$ python3 -q
>>> import numpy as np
>>> np.set_printoptions(precision=3, suppress=True, linewidth=100, legacy="1.25")
>>> def rnd(a):
...     return np.round(a, 3) + 0
... 
>>> F = np.load("arr.npy")
>>> rnd(F)
array([[-0.311, -1.261,  1.101,  1.049],
       [ 0.623,  0.091, -1.156,  1.506],
       [-1.868,  0.112, -0.653,  0.265],
       [-0.156,  1.545,  1.013,  0.749]])
>>> np.allclose(F, F.T)
False
>>> rnd(np.linalg.det(F))
-16.0
>>> rnd(np.sort(np.abs(np.linalg.eigvals(F))))
array([2., 2., 2., 2.])
>>> rnd((F - F.T) / 2)
array([[ 0.   , -0.942,  1.484,  0.602],
       [ 0.942,  0.   , -0.634, -0.02 ],
       [-1.484,  0.634,  0.   , -0.374],
       [-0.602,  0.02 ,  0.374,  0.   ]])
>>> rnd((F + F.T) / 2)
array([[-0.311, -0.319, -0.384,  0.447],
       [-0.319,  0.091, -0.522,  1.526],
       [-0.384, -0.522, -0.653,  0.639],
       [ 0.447,  1.526,  0.639,  0.749]])
>>> M2 = np.array([[1]])
>>> W2 = np.array([[2, 0], [0, 2]])
>>> K = np.block([[M2, np.array([[1, 1]])], [np.zeros((2, 1)), W2]])
>>> K
array([[1., 1., 1.],
       [0., 2., 0.],
       [0., 0., 2.]])
>>> vals, evecs = np.linalg.eig(K)
>>> vals
array([1., 2., 2.])
>>> np.prod(vals)
4.0
>>> rnd(np.sort(np.linalg.eigvals(np.linalg.inv(K))))
array([0.5, 0.5, 1. ])
>>> K @ evecs[:, 0] - vals[0] * evecs[:, 0]
array([0., 0., 0.])
>>> M2 = K[0, 0] * K[1:] - np.outer(K[1:, 0], K[0])
>>> M2
array([[0., 2., 0.],
       [0., 0., 2.]])
>>> K[:, 0] / K[0, 0]
array([1., 0., 0.])
>>> np.einsum("ii->", K)
5.0
>>> rnd(np.linalg.det(2 * K)), rnd(np.linalg.det(K))
(32.0, 4.0)
>>> np.kron(np.eye(2, dtype=int), K)
array([[1., 1., 1., 0., 0., 0.],
       [0., 2., 0., 0., 0., 0.],
       [0., 0., 2., 0., 0., 0.],
       [0., 0., 0., 1., 1., 1.],
       [0., 0., 0., 0., 2., 0.],
       [0., 0., 0., 0., 0., 2.]])
>>> np.poly(K)
array([ 1., -5.,  8., -4.])
>>> np.linalg.matrix_rank(K - K[0, 0] * np.eye(3))
2
>>> rnd(np.sort(np.linalg.eigvals(K)))
array([1., 2., 2.])
>>> rnd(np.linalg.matrix_power(K - np.diag(np.diag(K)), 3))
array([[0., 0., 0.],
       [0., 0., 0.],
       [0., 0., 0.]])
>>> K @ K
array([[1., 3., 3.],
       [0., 4., 0.],
       [0., 0., 4.]])
>>> W0 = np.load("x.npy")
>>> W0
array([[-0.782, -0.874,  0.782,  0.96 , -0.997,  0.291, -0.635],
       [ 0.43 ,  0.544, -0.422, -0.592,  0.848, -0.217,  0.273],
       [ 0.   ,  0.   ,  0.   ,  0.   ,  0.   ,  0.   ,  0.   ],
       [-0.319, -0.446,  0.291,  0.09 , -0.422,  0.345, -0.09 ],
       [-0.892, -0.969,  0.862,  0.371, -0.96 ,  0.915, -0.371],
       [-0.808, -0.935,  0.753, -0.345, -0.653,  0.915, -0.119],
       [-0.814, -0.912,  0.8  ,  0.89 , -0.993,  0.592, -0.551],
       [ 0.993,  0.999, -0.989, -0.804,  1.   , -0.994,  0.701],
       [-0.254, -0.254,  0.291,  0.827, -0.922, -0.273, -0.363],
       [-0.217, -0.422,  0.129, -0.821,  0.789,  0.696,  0.273],
       [ 0.273,  0.345, -0.273, -0.478,  0.706, -0.08 ,  0.197],
       [-0.856, -0.952,  0.824,  0.43 , -0.954,  0.872, -0.363],
       [-0.824, -0.934,  0.789,  0.405, -0.938,  0.84 , -0.336],
       [-0.438, -0.658,  0.354, -0.701,  0.446,  0.77 ,  0.149],
       [-0.923, -0.981,  0.9  ,  0.501, -0.981,  0.935, -0.438],
       [ 0.235,  0.397, -0.178,  0.537, -0.397, -0.537, -0.119],
       [ 0.92 ,  0.986, -0.874,  0.843,  0.291, -0.989, -0.03 ],
       [ 0.691,  0.883, -0.598,  0.837, -0.43 , -0.93 , -0.168],
       [-0.07 , -0.217,  0.   , -0.797,  0.818,  0.565,  0.282],
       [-0.766, -0.887,  0.74 ,  0.68 , -0.964,  0.675, -0.405],
       [-0.149, -0.226,  0.129, -0.07 , -0.08 ,  0.217, -0.01 ],
       [-0.782, -0.94 ,  0.686, -0.937,  0.67 ,  0.974,  0.264]])
>>> Ac = (W0 - W0.mean(axis=0)) / W0.std(axis=0)
>>> np.argwhere(np.abs(Ac) > 2)
array([[7, 0],
       [7, 2],
       [7, 6]])
>>> rnd(Ac.std(axis=0))
array([1., 1., 1., 1., 1., 1., 1.])
>>> beta = np.linalg.lstsq(np.delete(Ac, 2, axis=1), Ac[:, 2])[0]
>>> rnd(1 - np.var(Ac[:, 2] - np.delete(Ac, 2, axis=1) @ beta))
1.0
>>> np.abs(beta).argmax()
0
>>> rnd(beta)
array([-1.206,  0.205, -0.011, -0.024, -0.041, -0.031])
